In [1]: import numpy as np

In [2]: import numpy.linalg as la

In [3]: np.set_printoptions(precision=1, suppress=True, linewidth=200, legacy="1.25")

In [4]: W2 = np.array([[9, -2, -9, 7, 8, -9, -7, 4, -8, -6],
   ...:     [-1, -9, 6, 1, 0, -1, -4, -5, 3, 0]])

In [5]: rng = np.random.default_rng(5193)

In [6]: data = rng.normal(size=(42, 2)) @ W2 + np.array([0, 3, -1, -1, 0, 3, -1, -3, -3, -3])

In [7]: data.round(1) + 0
Out[7]: 
array([[ 10.9,  11.1, -17.6,   5.4,   8.6,  -5.6,  -4. ,   7. , -15.1,  -9.5],
       [ -1.4,  23.3, -10.4,  -5.9,  -3.2,   8.7,  10.4,   6.2,  -6.3,  -0.6],
       [ 11.2,  -4.3,  -9.6,   8.6,  10.4,  -9.2, -12.2,  -0.4, -11.9, -10.8],
       [ -1.5,   0.7,   1.9,  -1.7,  -1.1,   3.9,  -1.2,  -5. ,  -1.1,  -2.2],
       [-10.9,  11.2,   6.8, -10.6, -10.3,  15.2,  10.5,  -5. ,   5.4,   4.7],
       [  2.4,   6.2,  -5.5,   0.2,   1.8,   1.4,  -0.9,  -0.1,  -6. ,  -4.3],
       [  1.1,   8.9,  -5.4,  -1.3,   0.4,   3.3,   1.4,   0.5,  -5.4,  -3.3],
       [-12.8,   6.4,  11.5, -11.1, -11.4,  15.9,   9.2,  -8.4,   8.2,   5.6],
       [  1.7,   9.3,  -6.3,  -0.9,   0.9,   2.7,   1.1,   1.1,  -6.1,  -3.7],
       [  0.2,   1.5,  -0.5,  -0.5,   0.4,   2.4,  -1.9,  -3.6,  -2.9,  -3.3],
       [  1.5,  -1.9,   0. ,   1. ,   1.8,   0.5,  -4.5,  -4.6,  -3.3,  -4.3],
       [ -3.3,  14.2,  -3.4,  -5.6,  -3.9,   8.6,   7. ,   0.7,  -2.5,   0. ],
       [ -0.5,   5.2,  -1.7,  -1.8,  -0.6,   3.9,   0.4,  -2.2,  -3.1,  -2.5],
       [  2.2,  19.4, -12.3,  -2.6,   0.3,   4.5,   6. ,   6.3,  -8.8,  -3.2],
       [ -0.8,   8.7,  -3.2,  -2.7,  -1.3,   5. ,   2.5,  -0.6,  -3.5,  -2. ],
       [ 11.9,  -7.7,  -8.5,   9.8,  11.3, -10.6, -14.4,  -1.7, -11.7, -11.5],
       [-20.9,  11.4,  17.9, -17.9, -18.9,  24.7,  17.2, -10.4,  14.7,  11.2],
       [  4. ,  -5.2,  -1. ,   3.5,   4.2,  -2.6,  -7.9,  -4.9,  -4.8,  -6.2],
       [ -4.5, -11. ,  11.7,  -1.6,  -2.6,   4.3,  -5.3, -12.4,   4.5,  -1.1],
       [ -5.3,   7.9,   2.3,  -5.9,  -5.1,   9.1,   5.1,  -3.6,   0.9,   0.8],
       [ -5.6,  11.9,   0.4,  -6.8,  -5.7,  10.2,   7.3,  -1.7,   0.2,   1.3],
       [  1.3,  16.6,  -9.8,  -2.7,  -0.2,   4.7,   5.2,   4.4,  -7.3,  -2.9],
       [  3.1, -16.7,   6.1,   5.1,   4.6,  -4.3, -13.3, -11. ,  -1.5,  -6.5],
       [ -1.4,   3.3,   0.4,  -2.1,  -1.2,   4.4,   0.1,  -3.6,  -1.8,  -2.1],
       [ -5.3,   1.2,   5.9,  -4.5,  -4.4,   7.6,   1.6,  -6.8,   2.4,   0.3],
       [ -0.6,   9.4,  -3.8,  -2.6,  -1.1,   4.9,   2.7,  -0.1,  -3.9,  -2.2],
       [  5.7,  14.2, -13.4,   1. ,   3.9,   0. ,   1. ,   5.7, -10.9,  -5.9],
       [ -4.2,  16.6,  -3.7,  -6.7,  -5. ,  10. ,   8.9,   1.4,  -2.2,   0.7],
       [ 16.4, -17.9,  -8. ,  15.1,  16.2, -17.1, -22.7,  -4.3, -13.6, -15.2],
       [-15.2,  10.5,  12. , -13.6, -13.9,  19.1,  13. ,  -7.8,   9.6,   7.5],
       [  9.6,   1.3, -10.9,   6.4,   8.5,  -6.5,  -8.3,   1.5, -11.7,  -9.4],
       [-13.1,   2.5,  13.9, -10.5, -11.3,  15.3,   7.4, -10.5,   9.4,   5.5],
       [-14.1,   2.9,  14.9, -11.3, -12.2,  16.4,   8.3, -10.9,  10.3,   6.2],
       [ 11. ,  14.3, -19.4,   4.9,   8.4,  -5. ,  -2.4,   8.7, -15.9,  -9.3],
       [ -4.3,   2. ,   4.4,  -3.9,  -3.6,   6.8,   1.3,  -5.9,   1.3,  -0.3],
       [-11.2,   7.9,   8.9, -10.2, -10.2,  14.8,   9. ,  -6.8,   6.4,   4.7],
       [ -6.1,  19.4,  -3. ,  -8.7,  -6.9,  12.4,  11.6,   1.7,  -1. ,   2.2],
       [ -1.7,  -1. ,   3. ,  -1.5,  -1.1,   3.8,  -1.9,  -5.9,  -0.5,  -2.2],
       [  1.9,  12.2,  -8.1,  -1.4,   0.8,   3.2,   2.5,   2.6,  -6.9,  -3.6],
       [ 15.8,  -7. , -13.3,  12.6,  14.7, -14.2, -16.7,   0.8, -15.6, -14. ],
       [ -4.5,  16.1,  -3.1,  -6.8,  -5.1,  10.1,   8.8,   1. ,  -1.8,   0.9],
       [ 11.6,  -3.6, -10.4,   8.8,  10.7,  -9.5, -12.2,   0.2, -12.4, -11.1]])

In [8]: data.sum(axis=0)
Out[8]: array([ -25.7,  231.2,  -70.3,  -81.2,  -32.4,  173.3,   29.5,  -88.2, -126. , -101.7])

In [9]: round(np.abs(data).max(), 1)
Out[9]: 24.7

In [10]: np.round(la.svd(data, compute_uv=False), 1) + 0
Out[10]: array([142.1,  86.5,  38.4,   0. ,   0. ,   0. ,   0. ,   0. ,   0. ,   0. ])
